$ python3 -q
>>> import numpy as np
>>> import numpy.linalg as la
>>> np.set_printoptions(precision=2, suppress=True, linewidth=100, sign=" ")
>>> out = np.array([[1, 1, 0, 2, 0, 2, 1, 0, 0, 2, 1],
...     [1, 1, 2, 0, 2, 2, 1, 0, 1, 2, 1],
...     [1, 0, 2, 0, 0, 1, 1, 0, 2, 0, 1],
...     [0, 0, 0, 0, 2, 0, 2, 1, 0, 1, 1],
...     [0, 1, 2, 2, 0, 1, 2, 1, 0, 2, 1],
...     [2, 0, 2, 2, 0, 2, 2, 1, 1, 2, 2],
...     [0, 0, 0, 2, 1, 2, 1, 0, 0, 0, 2],
...     [0, 0, 1, 2, 2, 2, 0, 0, 1, 1, 2],
...     [2, 0, 1, 1, 1, 2, 1, 0, 1, 0, 0],
...     [0, 2, 2, 2, 0, 2, 0, 0, 2, 0, 1],
...     [1, 2, 1, 0, 0, 1, 0, 1, 1, 2, 1]])
>>> m1 = np.triu(out)
>>> m1
array([[ 1,  1,  0,  2,  0,  2,  1,  0,  0,  2,  1],
       [ 0,  1,  2,  0,  2,  2,  1,  0,  1,  2,  1],
       [ 0,  0,  2,  0,  0,  1,  1,  0,  2,  0,  1],
       [ 0,  0,  0,  0,  2,  0,  2,  1,  0,  1,  1],
       [ 0,  0,  0,  0,  0,  1,  2,  1,  0,  2,  1],
       [ 0,  0,  0,  0,  0,  2,  2,  1,  1,  2,  2],
       [ 0,  0,  0,  0,  0,  0,  1,  0,  0,  0,  2],
       [ 0,  0,  0,  0,  0,  0,  0,  0,  1,  1,  2],
       [ 0,  0,  0,  0,  0,  0,  0,  0,  1,  0,  0],
       [ 0,  0,  0,  0,  0,  0,  0,  0,  0,  0,  1],
       [ 0,  0,  0,  0,  0,  0,  0,  0,  0,  0,  1]])
>>> la.lstsq(m1[:-1].T, m1[-1])[2]
np.int32(10)
>>> np.round(m1 @ la.pinv(m1) @ m1, 2) + 0
array([[ 1.,  1.,  0.,  2.,  0.,  2.,  1.,  0.,  0.,  2.,  1.],
       [ 0.,  1.,  2.,  0.,  2.,  2.,  1.,  0.,  1.,  2.,  1.],
       [ 0.,  0.,  2.,  0.,  0.,  1.,  1.,  0.,  2.,  0.,  1.],
       [ 0.,  0.,  0.,  0.,  2.,  0.,  2.,  1.,  0.,  1.,  1.],
       [ 0.,  0.,  0.,  0.,  0.,  1.,  2.,  1.,  0.,  2.,  1.],
       [ 0.,  0.,  0.,  0.,  0.,  2.,  2.,  1.,  1.,  2.,  2.],
       [ 0.,  0.,  0.,  0.,  0.,  0.,  1.,  0.,  0.,  0.,  2.],
       [ 0.,  0.,  0.,  0.,  0.,  0.,  0.,  0.,  1.,  1.,  2.],
       [ 0.,  0.,  0.,  0.,  0.,  0.,  0.,  0.,  1.,  0.,  0.],
       [ 0.,  0.,  0.,  0.,  0.,  0.,  0.,  0.,  0.,  0.,  1.],
       [ 0.,  0.,  0.,  0.,  0.,  0.,  0.,  0.,  0.,  0.,  1.]])
>>> np.abs(np.diag(la.qr(m1)[1])) > 1e-9
array([ True,  True,  True, False, False,  True,  True, False,  True, False,  True])
